In [1]: import numpy as np

In [2]: from numpy import linalg as LA

In [3]: np.set_printoptions(precision=2, suppress=True, linewidth=120, sign=" ")

In [4]: m1 = np.loadtxt("layer5.csv", delimiter=",")

In [5]: print(m1)
[[ 0.  3. -3.]
 [ 3.  0.  0.]
 [-3.  0.  0.]]

In [6]: # symmetric

In [7]: print(np.allclose(m1, m1.T))
True

In [8]: print(LA.matrix_power(m1, 4))
[[ 324.    0.    0.]
 [   0.  162. -162.]
 [   0. -162.  162.]]

In [9]: print((m1 + m1.T) / 2)
[[ 0.  3. -3.]
 [ 3.  0.  0.]
 [-3.  0.  0.]]

In [10]: print((m1 - m1.T) / 2)
[[ 0.  0.  0.]
 [ 0.  0.  0.]
 [ 0.  0.  0.]]

In [11]: print(round(np.abs(LA.eigvals(m1)).max(), 2))
4.24

In [12]: m1.inv()
Traceback (most recent call last):
  Cell In[12], line 1
    m1.inv()
AttributeError: 'numpy.ndarray' object has no attribute 'inv'


In [13]: print(np.sort(np.abs(LA.eigvals(m1))))
[ 0.    4.24  4.24]

In [14]: A = np.loadtxt("data.csv", delimiter=",")

In [15]: print(A)
[[ 9.03 -3.99  5.99 -1.01 -7.99]
 [ 8.98 -4.    6.05 -1.03 -7.98]
 [ 9.03 -4.01  6.01 -1.   -8.01]
 [ 9.02 -4.01  5.99 -0.99 -8.02]
 [ 9.01 -4.01  6.03 -0.98 -8.01]
 [ 9.02 -4.01  6.   -1.03 -7.99]
 [ 9.01 -3.99  6.02 -0.98 -7.98]
 [ 8.99 -3.99  5.99 -1.02 -7.98]
 [-6.01 -4.98 -4.01  2.99 -4.02]
 [-6.01 -4.98 -4.    2.99 -4.  ]
 [-6.   -5.02 -4.    2.96 -4.  ]
 [-6.03 -4.99 -4.    3.01 -3.98]
 [-5.96 -5.   -4.01  3.01 -3.99]
 [-6.03 -5.   -4.02  3.01 -3.99]
 [-6.01 -5.   -3.98  3.03 -4.02]
 [-6.01 -5.   -4.02  3.03 -4.02]
 [-0.99  6.97 -5.97  0.03 -4.01]
 [-1.01  7.03 -5.99  0.   -4.  ]
 [-0.99  7.02 -5.98  0.02 -3.96]
 [-0.99  7.02 -6.02  0.   -4.  ]
 [-1.03  7.01 -5.98 -0.03 -4.01]
 [-1.05  6.97 -6.01  0.06 -4.01]
 [-1.03  6.96 -6.01 -0.01 -3.96]
 [-1.    7.   -5.99  0.04 -3.99]]

In [16]: C2 = np.cov(A, rowvar=False)

In [17]: print(np.argwhere(np.triu(np.abs(np.corrcoef(A.T)) > 0.8, 1)))
[[ 0  2]
 [ 0  3]
 [ 0  4]
 [ 2  4]]

In [18]: print(np.argsort(-A.std(axis=0).round(6), kind="stable"))
[ 0  1  2  4  3]

In [19]: print(np.round(LA.eigvalsh(C2)[::-1], 2) + 0)
[ 75.56  31.47   0.     0.     0.  ]

In [20]: print(np.polyfit(A[:, 3], A[:, 4], 1))
[ 0.77 -5.85]

In [21]: cent = A[[16, 2]].astype(float)

In [22]: for _ in range(7):
    ...:     lab = LA.norm(A[:, None] - cent, axis=-1).argmin(axis=1)
    ...:     cent = np.array([A[lab == j].mean(axis=0) for j in range(2)])
    ...: 

In [23]: print(lab)
[ 1  1  1  1  1  1  1  1  0  0  0  0  0  0  0  0  0  0  0  0  0  0  0  0]

In [24]: print(cent)
[[-3.51  1.   -5.    1.51 -4.  ]
 [ 9.01 -4.    6.01 -1.   -8.  ]]

In [25]: print(cent[1] - cent[0])
[12.52 -5.   11.01 -2.51 -4.  ]

In [26]: W0 = np.loadtxt("block7.csv", delimiter=",")

In [27]: print(W0)
[[-2.51 -0.72 -0.71 -1.04 -1.23  0.31]
 [ 4.26  1.46  1.97  1.29  1.58 -0.18]
 [-0.2  -0.4   0.3   0.05 -0.31 -0.09]
 [-2.85 -1.01 -0.63 -0.75 -1.31 -0.15]
 [ 1.67  0.52 -0.09  0.35  0.63 -0.18]
 [-0.08  0.44  0.12  0.14  0.45 -0.14]
 [-0.38 -0.39 -0.27 -0.24  0.06  0.55]
 [ 2.13  0.54  0.92  0.87  1.26 -0.53]
 [-0.94  0.23  0.05  0.13 -0.73  0.14]
 [ 0.1   0.08  0.63 -0.03 -0.07 -0.35]
 [ 2.94  0.73  0.78  0.89  1.07  0.01]
 [ 3.16  1.04  1.25  1.23  0.5   0.6 ]
 [-5.48 -1.58 -1.8  -1.64 -0.9  -0.23]
 [-4.05 -0.99 -1.23 -1.18 -0.91 -0.49]
 [-3.17 -1.08 -1.14 -1.23 -0.33 -0.02]
 [-4.92 -1.06 -1.8  -1.54 -1.27 -0.08]
 [ 1.63  0.01  0.46  0.57  0.26 -0.14]
 [ 6.34  2.17  2.33  2.2   1.69  0.09]
 [ 2.82  1.34  0.76  1.6   1.38  0.21]
 [-2.8  -0.97 -0.85 -0.52 -1.3   0.13]
 [-0.13 -0.25 -0.05 -0.37  0.17 -0.31]
 [ 4.08  1.68  1.52  1.38  1.74 -0.4 ]
 [-2.47 -0.74 -1.03 -1.38 -0.05 -0.26]
 [-4.5  -1.73 -1.78 -1.33 -1.46  0.19]
 [-3.24 -1.3  -1.38 -1.72 -1.22 -0.08]
 [ 2.08  0.51  0.32  0.93  0.52 -0.47]
 [-6.87 -2.48 -2.51 -2.66 -2.1   0.2 ]
 [ 8.95  3.39  3.01  2.53  3.19  0.22]]

In [28]: C2 = np.cov(W0, rowvar=False)

In [29]: print(C2)
[[14.2   4.78  4.94  4.76  4.42  0.04]
 [ 4.78  1.69  1.68  1.62  1.52  0.01]
 [ 4.94  1.68  1.8   1.68  1.51  0.01]
 [ 4.76  1.62  1.68  1.68  1.46  0.02]
 [ 4.42  1.52  1.51  1.46  1.53 -0.03]
 [ 0.04  0.01  0.01  0.02 -0.03  0.08]]

In [30]: print(np.polyfit(W0[:, 1], W0[:, 2], 1))
[ 0.99 -0.01]

In [31]: print(np.argwhere(np.triu(np.abs(np.corrcoef(W0.T)) > 0.8, 1)))
[[ 0  1]
 [ 0  2]
 [ 0  3]
 [ 0  4]
 [ 1  2]
 [ 1  3]
 [ 1  4]
 [ 2  3]
 [ 2  4]
 [ 3  4]]

In [32]: print(np.argsort(-W0.std(axis=0).round(6), kind="stable"))
[ 0  2  1  3  4  5]
